In [1]: import numpy as np

In [2]: import numpy.linalg as la

In [3]: np.set_printoptions(precision=2, suppress=True, linewidth=160)

In [4]: data = np.load("test17.npy")

In [5]: data
Out[5]: 
array([[5., 4., 4., 0., 4., 4., 4., 4., 0., 4.],
       [4., 5., 4., 0., 4., 4., 4., 4., 0., 4.],
       [4., 4., 5., 0., 4., 4., 4., 4., 0., 4.],
       [0., 0., 0., 5., 0., 0., 0., 0., 4., 0.],
       [4., 4., 4., 0., 5., 4., 4., 4., 0., 4.],
       [4., 4., 4., 0., 4., 5., 4., 4., 0., 4.],
       [4., 4., 4., 0., 4., 4., 5., 4., 0., 4.],
       [4., 4., 4., 0., 4., 4., 4., 5., 0., 4.],
       [0., 0., 0., 4., 0., 0., 0., 0., 5., 0.],
       [4., 4., 4., 0., 4., 4., 4., 4., 0., 5.]])

In [6]: # symmetric, so the eigenvalues are real

In [7]: A2 = np.array([[-2, -1],
   ...:     [2, -1],
   ...:     [-2, 2],
   ...:     [1, 0],
   ...:     [-2, 0],
   ...:     [1, -1],
   ...:     [1, -1],
   ...:     [2, -1],
   ...:     [1, 1],
   ...:     [-1, 0]])

In [8]: A2 @ data
---------------------------------------------------------------------------
ValueError                                Traceback (most recent call last)
Cell In[8], line 1
----> 1 A2 @ data

ValueError: matmul: Input operand 1 has a mismatch in its core dimension 0, with gufunc signature (n?,k),(k,m?)->(n?,m?) (size 10 is different from 2)

In [9]: np.vstack([data, A2.T]).shape
Out[9]: (12, 10)

In [10]: A2.T @ data.T
Out[10]: 
array([[ -6.,  -2.,  -6.,   9.,  -6.,  -3.,  -3.,  -2.,   9.,  -5.],
       [-13., -13., -10.,   4., -12., -13., -13., -13.,   5., -12.]])

In [11]: np.einsum("ik,kj->ij", data, A2)
Out[11]: 
array([[ -6., -13.],
       [ -2., -13.],
       [ -6., -10.],
       [  9.,   4.],
       [ -6., -12.],
       [ -3., -13.],
       [ -3., -13.],
       [ -2., -13.],
       [  9.,   5.],
       [ -5., -12.]])

In [12]: np.einsum("ik,kj->ji", data, A2)
Out[12]: 
array([[ -6.,  -2.,  -6.,   9.,  -6.,  -3.,  -3.,  -2.,   9.,  -5.],
       [-13., -13., -10.,   4., -12., -13., -13., -13.,   5., -12.]])

In [13]: la.matrix_rank(data @ A2)
Out[13]: np.int64(2)

In [14]: np.einsum("ij,ij->i", data, data)
Out[14]: array([137., 137., 137.,  41., 137., 137., 137., 137.,  41., 137.])

In [15]: la.matrix_rank(np.vstack([data, A2.T]))
Out[15]: np.int64(10)
